>>> import numpy as np
>>> np.set_printoptions(precision=1, suppress=True, linewidth=200)
>>> E = np.load("run5.npy")
>>> E.round(1) + 0
array([[ 0.4, -0.6,  0.1, -0.3,  0.3, -0.6],
       [-0.6,  0.4,  0.1, -0.3,  0.3, -0.6],
       [ 0.1,  0.1,  1. ,  0. ,  0. ,  0.1],
       [-0.3, -0.3,  0. ,  0.9,  0.1, -0.3],
       [ 0.3,  0.3,  0. ,  0.1,  0.9,  0.3],
       [-0.6, -0.6,  0.1, -0.3,  0.3,  0.4]])
>>> rng = np.random.default_rng(478)
>>> idx = rng.permutation(6)
>>> idx
array([2, 1, 5, 4, 0, 3])
>>> A2 = E[idx][:, idx]
>>> np.allclose(A2, E)
False
>>> round(np.linalg.det(A2), 1), round(np.linalg.det(E[idx]), 1)
(np.float64(-1.0), np.float64(-1.0))
>>> np.sort(np.abs(np.linalg.eigvals(A2)))
array([1., 1., 1., 1., 1., 1.])
>>> cov = E.T @ E
>>> np.trace(cov), (E ** 2).sum()
(np.float64(6.0), np.float64(6.0))
>>> np.allclose(cov, cov.T)
True
>>> A2 = np.array([[0, -2, 0],
...     [2, -2, 1],
...     [0, -2, 0],
...     [0, 2, 0],
...     [2, -2, 2],
...     [-2, 1, 2]])
>>> np.linalg.matrix_rank(np.vstack([E, A2.T]))
np.int64(6)
>>> E @ A2
array([[ 0.5, -1.4, -1.3],
       [ 2.5, -1.4, -0.3],
       [-0.1, -2.1,  0.2],
       [ 0.2,  2.3, -0.5],
       [ 1.8, -2.3,  2.5],
       [-1.5,  1.6,  0.7]])
>>> np.einsum("ij->j", E)
array([-0.7, -0.7,  1.2,  0.3,  1.7, -0.7])
>>> np.einsum("ik,kj->ji", E, A2)
array([[ 0.5,  2.5, -0.1,  0.2,  1.8, -1.5],
       [-1.4, -1.4, -2.1,  2.3, -2.3,  1.6],
       [-1.3, -0.3,  0.2, -0.5,  2.5,  0.7]])
>>> A2.T @ E.T
array([[ 0.5,  2.5, -0.1,  0.2,  1.8, -1.5],
       [-1.4, -1.4, -2.1,  2.3, -2.3,  1.6],
       [-1.3, -0.3,  0.2, -0.5,  2.5,  0.7]])
>>> np.vstack([E, A2.T]).shape
(9, 6)
>>> np.einsum("ij,ij->i", E, E)
array([1., 1., 1., 1., 1., 1.])
>>> np.linalg.matrix_rank(E @ A2)
np.int64(3)
